$ python3 -q
>>> import numpy as np
>>> np.set_printoptions(precision=2, suppress=True, linewidth=200, sign=" ")
>>> E = np.array([[-9.98, 0.33, 0.61],
...     [-3.86, 8.85, -2.59],
...     [6.78, 6.59, -3.26],
...     [3.42, -4.41, 8.3],
...     [-5.24, 5.81, 6.22],
...     [0.88, 4.95, -8.64],
...     [-6.46, -6.96, 3.14],
...     [-7.86, -2.92, -5.45],
...     [-6.39, -7.57, 1.37],
...     [1.48, -1.29, 9.8],
...     [0.59, 1.42, 9.88],
...     [-2.63, -9.52, -1.55],
...     [-0.12, -9.74, 2.25],
...     [-0.61, 2.6, -9.64],
...     [-1.46, 6.65, 7.33],
...     [-7.38, 5.72, -3.57]])
>>> Xs = E - E.mean(axis=0)
>>> Uu, sigma, Vh = np.linalg.svd(Xs, full_matrices=False)
>>> np.round(Xs.mean(axis=0), 2) + 0
array([ 0.,  0.,  0.])
>>> np.round((sigma ** 2).sum() ** 2 / (sigma ** 4).sum(), 2)
np.float64(2.69)
>>> np.abs(Vh[-1])
array([ 0.92,  0.27,  0.28])
>>> print(np.linalg.norm(E, axis=1))
[ 10.    10.    10.    10.    10.    10.    10.    10.    10.     9.99  10.    10.    10.    10.    10.    10.  ]
>>> np.linalg.norm(E, axis=0)
array([ 20.28,  24.22,  24.53])
>>> round(np.linalg.norm(E, "nuc"), 2)
np.float64(68.74)
>>> print(round(float(np.linalg.norm(E, 2)), 2))
26.49
>>> print(np.linalg.norm(E, axis=1).argmax())
14
>>> round(np.linalg.norm(E[0] - E[11]), 2)
np.float64(12.48)
>>> mat = np.load("dump.npy")
>>> print(mat)
[[ 2  0  0]
 [ 0  0 -2]
 [ 0 -3  0]]
>>> # 2 groups of indices that never mix
>>> w, V = np.linalg.eig(mat)
>>> np.sort(np.linalg.eigvals(mat @ mat))
array([ 4.,  6.,  6.])
>>> print(w)
[ 2.45 -2.45  2.  ]
>>> np.sort(np.linalg.eigvals(np.linalg.inv(mat)))
array([-0.41,  0.41,  0.5 ])
>>> np.prod(w)
np.float64(-12.0)
>>> np.sort(np.linalg.eigvals(mat.T))
array([-2.45,  2.  ,  2.45])
>>> m1 = np.array([[5, 4, 1],
...     [8, 10, 7],
...     [7, 1, 7],
...     [3, 5, 9],
...     [8, 10, 14],
...     [1, 8, 17],
...     [-3, 2, 26],
...     [6, 4, 32],
...     [5, 1, 23],
...     [7, -3, 23],
...     [7, 6, 25],
...     [13, 2, 23],
...     [6, -7, 26],
...     [-2, -13, 27],
...     [-11, -6, 23],
...     [-19, -5, 31],
...     [-26, -6, 24],
...     [-18, 0, 28]])
>>> Xs = (m1 - m1.mean(axis=0)) / m1.std(axis=0)
>>> Xs.std(axis=0)
array([ 1.,  1.,  1.])
>>> beta = np.linalg.lstsq(np.delete(Xs, 0, axis=1), Xs[:, 0])[0]
>>> beta
array([ 0.39, -0.2 ])
>>> np.abs(beta).argmax()
np.int64(0)
>>> Xs = m1 - m1.mean(axis=0)
>>> Uu, sigma, Vh = np.linalg.svd(Xs, full_matrices=False)
>>> print(np.abs(Vh[0]).argmax())
0
>>> Vh[0] * np.sign(Vh[0, np.abs(Vh[0]).argmax()])
array([ 0.79,  0.34, -0.51])
>>> np.round(Xs.mean(axis=0), 2) + 0
array([ 0.,  0.,  0.])
>>> np.abs(Vh[-1])
array([ 0.18,  0.92,  0.34])
>>> np.linalg.matrix_rank(Xs)
np.int64(3)
>>> sigma
array([ 52.59,  31.52,  19.55])
>>> np.searchsorted(np.cumsum(sigma ** 2) / (sigma ** 2).sum(), 0.9) + 1
np.int64(2)
>>> A2 = np.c_[m1[:, :1] @ np.array([[1]]), np.array([-3, 2, 2, -1, -2, 2, 1, 2, 0, 0, 2, 0, 0, 0, -2, 0, -3, 3])]
>>> A2
array([[  5,  -3],
       [  8,   2],
       [  7,   2],
       [  3,  -1],
       [  8,  -2],
       [  1,   2],
       [ -3,   1],
       [  6,   2],
       [  5,   0],
       [  7,   0],
       [  7,   2],
       [ 13,   0],
       [  6,   0],
       [ -2,   0],
       [-11,  -2],
       [-19,   0],
       [-26,  -3],
       [-18,   3]])
>>> np.linalg.matrix_rank(np.c_[m1, A2])
np.int64(4)
>>> print(np.round(np.linalg.lstsq(m1, A2[:, 0])[0], 2) + 0)
[ 1.  0.  0.]
>>> x0 = np.array([2, 4])
>>> target = A2 @ x0
>>> beta, lr = np.zeros(2), 1 / np.linalg.norm(A2, 2) ** 2
>>> for i in range(30):
...     beta -= lr * A2.T @ (A2 @ beta - target)
...     if i % 5 == 0: print(i, round(np.linalg.norm(A2 @ beta - target), 2))
... 
0 28.33
5 24.78
10 21.67
15 18.96
20 16.58
25 14.5
>>> round(float(np.linalg.cond(A2)), 2)
6.15
>>> beta
array([ 2.06,  2.24])
>>> x0 = np.array([0, 3, 3])
>>> m1 @ x0
array([  15,   51,   24,   42,   72,   75,   84,  108,   72,   60,   93,   75,   57,   42,   51,   78,   54,   84])
>>> print(m1 * x0)
[[  0  12   3]
 [  0  30  21]
 [  0   3  21]
 [  0  15  27]
 [  0  30  42]
 [  0  24  51]
 [  0   6  78]
 [  0  12  96]
 [  0   3  69]
 [  0  -9  69]
 [  0  18  75]
 [  0   6  69]
 [  0 -21  78]
 [  0 -39  81]
 [  0 -18  69]
 [  0 -15  93]
 [  0 -18  72]
 [  0   0  84]]
>>> (m1 @ x0).argmax()
np.int64(7)
>>> F = np.loadtxt("w.csv", delimiter=",")
>>> print(F)
[[-0.62 -0.22 -4.96]
 [ 1.54 -0.11 -4.76]
 [ 3.97  0.3   3.02]
 [-0.23  0.18  4.99]
 [ 4.87  0.26  1.08]
 [-4.99 -0.23 -0.21]
 [ 2.79  0.29  4.14]
 [ 0.17  0.2   4.99]
 [-4.7  -0.28 -1.69]
 [-4.7  -0.15  1.7 ]
 [ 2.64 -0.05 -4.25]]
>>> cov = np.cov(F, rowvar=False)
>>> print(np.corrcoef(F.T))
[[ 1.    0.77  0.1 ]
 [ 0.77  1.    0.72]
 [ 0.1   0.72  1.  ]]
>>> np.median(F, axis=0)
array([ 0.17, -0.05,  1.08])
>>> F.std(axis=0)
array([ 3.39,  0.22,  3.65])
>>> data = np.load("data.npy")
>>> print(data)
[[-1  0  0  2]
 [ 0 -1 -3  0]
 [ 0  2 -1  0]
 [ 2  0  0  3]]
>>> # 2 blocks once reordered
>>> round(np.linalg.det(2 * data), 2), np.round(np.linalg.det(data), 2)
(np.float64(-784.0), np.float64(-49.0))
>>> print(np.einsum("ij,ji->", data, data))
8
>>> round(float(np.linalg.eigvals(data).sum().real), 2)
0.0
>>> print(np.linalg.eigvals(data))
[-1.83+0.j    3.83+0.j   -1.  +2.45j -1.  -2.45j]
>>> np.round(np.poly(data), 2) + 0
array([  1.,   0.,  -4., -28., -49.])
>>> A2 = np.array([[-2, -2], [0, -3]])
>>> C = np.kron(A2, data)
>>> print(C.shape)
(8, 8)
>>> np.round(np.linalg.norm(C, 2), 2), round(float(np.linalg.norm(A2, 2) * np.linalg.norm(data, 2)), 2)
(np.float64(14.59), 14.59)
>>> K = np.array([[2.07, 0.01, 0.22, -0.15],
...     [0.01, -1.57, -0.51, -1.13],
...     [0.22, -0.51, 2.54, -0.6],
...     [-0.15, -1.13, -0.6, 1.96]])
>>> print(np.einsum("ii->", K))
5.0
>>> print(round(float(np.linalg.det(K.T)), 2))
-23.93
>>> np.round(np.linalg.eigvals(K).sum().real, 2)
np.float64(5.0)
>>> np.linalg.eigvals(K)
array([-2.  ,  3.  ,  1.99,  2.  ])
>>> w, V = np.linalg.eigh(K)
>>> np.unique(w.round(6) + 0, return_counts=True)[1]
array([ 1,  1,  1,  1])
>>> np.round(V.T @ K @ V, 2) + 0
array([[-2.  ,  0.  ,  0.  ,  0.  ],
       [ 0.  ,  1.99,  0.  ,  0.  ],
       [ 0.  ,  0.  ,  2.  ,  0.  ],
       [ 0.  ,  0.  ,  0.  ,  3.  ]])
>>> (w > 1e-8).sum(), (w < -1e-8).sum()
(np.int64(3), np.int64(1))
>>> w
array([-2.  ,  1.99,  2.  ,  3.  ])
>>> round(np.linalg.eigvalsh(K).min(), 2)
np.float64(-2.0)
>>> [round(float(np.linalg.det(K[:i, :i])), 2) + 0 for i in range(1, 5)]
[2.07, -3.25, -8.72, -23.93]
>>> w, V = np.linalg.eigh(K)
>>> x0 = np.array([7, 1, 8, 8])
>>> np.abs(K).sum(axis=1).max(), round(np.abs(w).max(), 2)
(np.float64(3.87), np.float64(3.0))
>>> print(V * np.maximum(w, 0) @ V.T)
[[ 2.07  0.01  0.22 -0.15]
 [ 0.01  0.21 -0.24 -0.58]
 [ 0.22 -0.24  2.58 -0.52]
 [-0.15 -0.58 -0.52  2.13]]
>>> (np.sign(V[:, -1].round(6)) == np.sign(V[0, -1].round(6))).astype(int)
array([ 1,  1,  1,  0])
>>> np.round(x0 @ K @ x0 / (x0 @ x0), 2), round(float(w[0]), 2), round(float(w[-1]), 2)
(np.float64(1.64), -2.0, 3.0)
>>> O, V = np.linalg.qr(K[:, :2])[0], np.linalg.qr(K[:, 2:])[0]
>>> sigma = np.linalg.svd(O.T @ V, compute_uv=False)
>>> np.degrees(np.arccos(sigma.clip(0, 1)))
array([ 77.29,  89.88])
>>> print(round(np.linalg.norm(O @ O.T - V @ V.T, 2), 2))
1.0
>>> arr = np.loadtxt("layer5.csv", delimiter=",")
>>> arr
array([[ 6.,  0.,  1.],
       [ 9.,  4.,  3.],
       [-3., -4., -2.]])
>>> # rows and columns are dependent
>>> rng = np.random.default_rng(173)
>>> lab = rng.permutation(3)
>>> lab
array([ 0,  2,  1])
>>> A2 = arr[lab][:, lab]
>>> np.round(np.linalg.det(A2), 2), round(float(np.linalg.det(arr[lab])), 2)
(np.float64(0.0), -0.0)
>>> A2
array([[ 6.,  1.,  0.],
       [-3., -2., -4.],
       [ 9.,  3.,  4.]])
>>> X = np.load("test13.npy")
>>> print(X)
[[-0.2  0.4  0.5]
 [ 0.7  0.1 -0.8]
 [-1.2  0.7 -1.8]
 [-1.3  0.4 -0.6]]
>>> x0 = np.array([0, 2, 2])
>>> target = X @ x0
>>> np.round(np.linalg.lstsq(X, target)[0], 2) + 0
array([ 0.,  2.,  2.])
>>> target
array([ 1.8, -1.4, -2.2, -0.4])
>>> target = target + 0.3 * rng.normal(size=4)
>>> target
array([ 1.77, -1.33, -2.74, -0.8 ])
>>> beta, *_ = np.linalg.lstsq(X, target)
>>> [round(float(np.linalg.norm(np.linalg.solve(X.T @ X + lam * np.eye(3), X.T @ target))), 2) for lam in (0, 1, 10, 100)]
[2.86, 1.37, 0.5, 0.08]
>>> print(round(np.linalg.norm(target - X @ beta), 2))
0.01
>>> np.round(X.T @ (target - X @ beta), 2) + 0
array([ 0.,  0.,  0.])
>>> x0 = np.array([1, 2, 2])
>>> a = np.maximum(X @ x0, 0)
>>> X * (a > 1e-9)[:, None]
array([[-0.2,  0.4,  0.5],
       [ 0. ,  0. , -0. ],
       [-0. ,  0. , -0. ],
       [-0. ,  0. , -0. ]])
>>> print(X.T @ a)
[-0.32  0.64  0.8 ]
>>> A2 = np.c_[X[:, :1] @ np.array([[5]]), np.array([2, -3, -4, -4])]
>>> A2
array([[-1. ,  2. ],
       [ 3.5, -3. ],
       [-6. , -4. ],
       [-6.5, -4. ]])
>>> print(np.linalg.norm(np.linalg.qr(X)[0].T @ A2, axis=0) ** 2 / ((A2 ** 2).sum(axis=0) + 1e-12))
[ 1.    0.86]
